% python3 -q
>>> import numpy as np
>>> np.set_printoptions(precision=1, suppress=True, linewidth=200)
>>> feats = np.load("test19.npy")
>>> feats
array([[1, 9, 0, 3, 9, 8, 2, 7, 5, 9, 8, 0, 2, 4],
       [0, 6, 5, 9, 8, 3, 2, 9, 6, 8, 4, 6, 9, 4],
       [0, 0, 3, 7, 9, 3, 1, 3, 0, 7, 8, 7, 6, 4],
       [0, 0, 0, 1, 7, 6, 3, 2, 5, 1, 1, 0, 7, 2],
       [0, 0, 0, 0, 7, 8, 2, 7, 1, 1, 0, 3, 4, 8],
       [0, 0, 0, 0, 0, 2, 7, 1, 1, 0, 3, 5, 6, 6],
       [0, 0, 0, 0, 0, 0, 6, 6, 8, 2, 3, 7, 6, 4],
       [0, 0, 0, 0, 0, 0, 0, 0, 0, 9, 2, 7, 2, 1],
       [0, 0, 0, 0, 0, 0, 0, 0, 4, 2, 5, 6, 0, 4],
       [0, 0, 0, 0, 0, 0, 0, 0, 0, 8, 7, 1, 5, 6],
       [0, 0, 0, 0, 0, 0, 0, 0, 0, 0, 3, 3, 0, 5],
       [0, 0, 0, 0, 0, 0, 0, 0, 0, 0, 0, 5, 7, 1],
       [0, 0, 0, 0, 0, 0, 0, 0, 0, 0, 0, 0, 6, 0],
       [0, 0, 0, 0, 0, 0, 0, 0, 0, 0, 0, 0, 0, 2]])
>>> try:
...     np.linalg.inv(feats)
... except np.linalg.LinAlgError as e:
...     print("failed:", e)
... 
failed: Singular matrix
>>> np.sort(np.linalg.eigvals(feats))
array([0., 1., 1., 2., 2., 3., 3., 4., 5., 6., 6., 6., 7., 8.])
>>> np.prod(np.diag(feats)), np.round(np.linalg.det(feats), 1)
(np.int64(0), np.float64(0.0))
>>> rank = np.linalg.matrix_rank(feats)
>>> rank
np.int64(13)
>>> N = np.linalg.svd(feats)[2][rank:].T
>>> N.shape
(14, 1)
>>> [int(np.linalg.matrix_rank(feats[:i])) for i in range(1, len(feats) + 1)]
[1, 2, 3, 4, 5, 6, 7, 8, 9, 10, 11, 12, 13, 13]
>>> [int(np.linalg.matrix_rank(feats[:, :j + 1])) for j in range(14)]
[1, 2, 3, 4, 5, 6, 7, 7, 8, 9, 10, 11, 12, 13]
>>> [int(np.linalg.matrix_rank(np.delete(feats, i, axis=0))) for i in range(14)]
[12, 12, 12, 12, 12, 12, 12, 13, 12, 13, 13, 13, 13, 13]
>>> np.allclose(feats @ N, 0)
True
>>> arr = np.load("x.npy")
>>> arr
array([[ 1. , -3.6,  2.2, -1.1, -2.3],
       [ 3. ,  3.1,  2.3, -0.6, -1. ],
       [ 0.2,  0. , -3.9,  2.3,  2. ],
       [ 2.3,  1.7, -3. , -2.5,  1.2],
       [-0.8, -1.5,  0.4, -3.1, -3.5],
       [ 2.1,  0.5,  4.3,  0.1,  1.1],
       [-1.9,  1.3,  2.6, -3.6,  0.3],
       [ 2.8, -2.1,  3.5, -0.2,  0.4],
       [-0.7, -3.4, -2. , -1.5,  2.7],
       [-0.5, -1.2, -3.2, -2.2,  2.8],
       [-1.1,  3.3, -2.1, -2.7, -1.2],
       [ 0.6, -2.3, -3.8, -1.7, -1.3],
       [ 2.5, -0.6, -2.2, -2.1,  3. ],
       [-1. ,  2.2, -3.7,  1.8,  1.5],
       [-0.4,  0.7, -3.9,  1. , -2.8],
       [ 2.2, -2.8, -2.7,  1.2, -1.9],
       [ 0.9,  3.8, -2.3, -0.6,  2. ],
       [ 0.9, -0.9,  2.6,  2.7, -2.9],
       [-3. , -2.5,  1. , -0.1,  3. ],
       [ 2.8, -0.3,  0.1,  3.4,  2.4],
       [ 0.7, -1.9, -3.1,  2.2, -2.5],
       [ 2.1,  4. , -0.8,  0.4, -1.9],
       [-0.3,  2.8, -4. , -0.5,  1. ],
       [-0.9,  1.4,  0.1,  0.5,  4.7],
       [ 0.9, -2. , -0.2, -3.9,  2.2],
       [-2.6,  2.7, -2.4, -1.2, -1.9],
       [ 0.6,  0.2,  2.2, -2. , -4. ],
       [ 3.7,  1.8, -0.6, -2.3,  1.6],
       [ 2. , -2.1, -2.4,  2.5,  2.2],
       [ 0.8, -3.7,  2.3, -2.1,  0.7],
       [ 0.8,  3.1,  2.2, -2.6,  1.7],
       [ 3.7, -0.6, -0.6, -0.8, -3.2],
       [-2.4, -1.1, -2. ,  2. ,  3.3],
       [-0.2, -1.6,  1.7,  3.7,  2.4],
       [-2.1, -1.2, -2.8,  0.8, -3.3],
       [ 3.7,  2. ,  0.1,  2.4,  1.2],
       [-4.7,  0.2,  0.3, -1.7,  0.1],
       [-3.8, -1.9, -1.8,  1.7,  1.1],
       [ 1.1,  2.2,  2.7,  2.1, -2.7],
       [ 2.6,  0.9,  0.8,  2.2,  3.5],
       [-0.2, -0.1,  0.5,  3.4,  3.6],
       [-0.8, -0.2,  2.5,  3.1, -2.9],
       [-0.5,  4.8,  0.9, -0.6,  0.4],
       [-1.1,  2.4,  2.7, -2.8,  1.7],
       [ 0.8, -2.2, -0.6, -0.4,  4.3],
       [ 1.9, -0.9,  2.2, -2.4,  3.1],
       [-0.5,  2.9,  2.9,  1.2,  2.6],
       [-2. , -0.1,  0.5,  4.5,  0.9]])
>>> blk = np.stack([arr, -3 * arr, arr[::-1]])
>>> np.einsum("bij,cij->bc", blk, blk)
array([[ 1199. , -3597. ,    34.9],
       [-3597. , 10791. ,  -104.6],
       [   34.9,  -104.6,  1199. ]])
>>> np.linalg.matrix_rank(blk)
array([5, 5, 5])
>>> (blk @ arr.T).shape
(3, 48, 48)
>>> np.linalg.norm(blk, axis=(1, 2))
array([ 34.6, 103.9,  34.6])
>>> blk.shape
(3, 48, 5)
>>> np.linalg.matrix_rank(blk.reshape(3, -1))
np.int64(2)
